% python3 -q
>>> import numpy as np
>>> np.set_printoptions(precision=2, suppress=True, linewidth=120)
>>> data = np.loadtxt("w.csv", delimiter=",")
>>> print(data)
[[ 0.74 -2.72 -4.13]
 [-0.29  1.8  -4.65]
 [-2.97  4.02  0.06]
 [ 0.23  4.92 -0.88]
 [ 3.25 -0.03 -3.8 ]
 [ 3.32  3.73 -0.32]
 [-4.05 -1.18  2.68]
 [ 1.45  4.14 -2.41]
 [-3.72  3.34 -0.01]
 [-0.37 -3.53 -3.53]
 [-1.64 -0.46  4.7 ]
 [ 2.33 -1.85  4.02]
 [ 1.92 -4.04  2.23]
 [ 4.82 -0.05  1.31]
 [-1.55  3.3  -3.43]
 [ 3.83  3.09  0.89]
 [ 0.07 -4.98  0.48]
 [ 4.32 -1.7  -1.86]
 [ 0.93  3.18 -3.75]
 [ 3.82 -2.11 -2.44]
 [-3.8  -3.21 -0.46]
 [-3.54  2.38 -2.61]]
>>> cen = (data - data.mean(axis=0)) / data.std(axis=0)
>>> print(np.argwhere(np.abs(cen) > 2))
[[10  2]]
>>> cen.std(axis=0)
array([1., 1., 1.])
>>> b = np.linalg.lstsq(np.delete(cen, 2, axis=1), cen[:, 2])[0]
>>> round(1 - np.var(cen[:, 2] - np.delete(cen, 2, axis=1) @ b), 2)
np.float64(0.04)
>>> np.abs(b).argmax()
np.int64(1)
>>> C = np.array([[-1.1, 0.9, 0.8], [0.2, 0.0, 0.0]])
>>> rng = np.random.default_rng(45209)
>>> feats = np.array([[1, -3],
...     [2, -1],
...     [-3, -1],
...     [-1, 0],
...     [0, 1],
...     [-2, 1],
...     [-3, 3],
...     [2, -3],
...     [3, -2],
...     [1, 0],
...     [0, -2],
...     [-3, 3],
...     [-1, 1],
...     [0, -2],
...     [1, -1],
...     [-2, -1],
...     [-1, 1],
...     [0, -2],
...     [2, 3],
...     [-1, 3],
...     [-2, -1],
...     [-2, -1]]) @ C + 0.05 * rng.normal(size=(22, 3))
>>> feats.round(2) + 0
array([[-1.74,  0.91,  0.77],
       [-2.44,  1.85,  1.71],
       [ 3.02, -2.66, -2.39],
       [ 1.12, -1.  , -0.76],
       [ 0.23,  0.09,  0.04],
       [ 2.4 , -1.7 , -1.57],
       [ 3.86, -2.73, -2.4 ],
       [-2.81,  1.77,  1.44],
       [-3.61,  2.66,  2.47],
       [-1.14,  0.9 ,  0.78],
       [-0.38, -0.02,  0.01],
       [ 3.89, -2.78, -2.33],
       [ 1.28, -0.9 , -0.7 ],
       [-0.44,  0.05,  0.04],
       [-1.28,  0.92,  0.88],
       [ 1.98, -1.79, -1.58],
       [ 1.29, -0.9 , -0.69],
       [-0.43,  0.08,  0.  ],
       [-1.69,  1.78,  1.75],
       [ 1.71, -0.88, -0.87],
       [ 1.96, -1.83, -1.58],
       [ 2.03, -1.79, -1.51]])
>>> idx = feats[:, 0] > np.median(feats[:, 0])
>>> f = feats[idx].mean(axis=0) - feats[~idx].mean(axis=0)
>>> f
array([ 3.66, -2.72, -2.39])
>>> (((feats - feats.mean(axis=0)) @ f > 0) == idx).mean()
np.float64(1.0)
>>> idx.astype(int)
array([0, 0, 1, 1, 0, 1, 1, 0, 0, 0, 0, 1, 1, 0, 0, 1, 1, 0, 0, 1, 1, 1])
>>> ((feats - feats.mean(axis=0)) @ f > 0).astype(int)
array([0, 0, 1, 1, 0, 1, 1, 0, 0, 0, 0, 1, 1, 0, 0, 1, 1, 0, 0, 1, 1, 1])
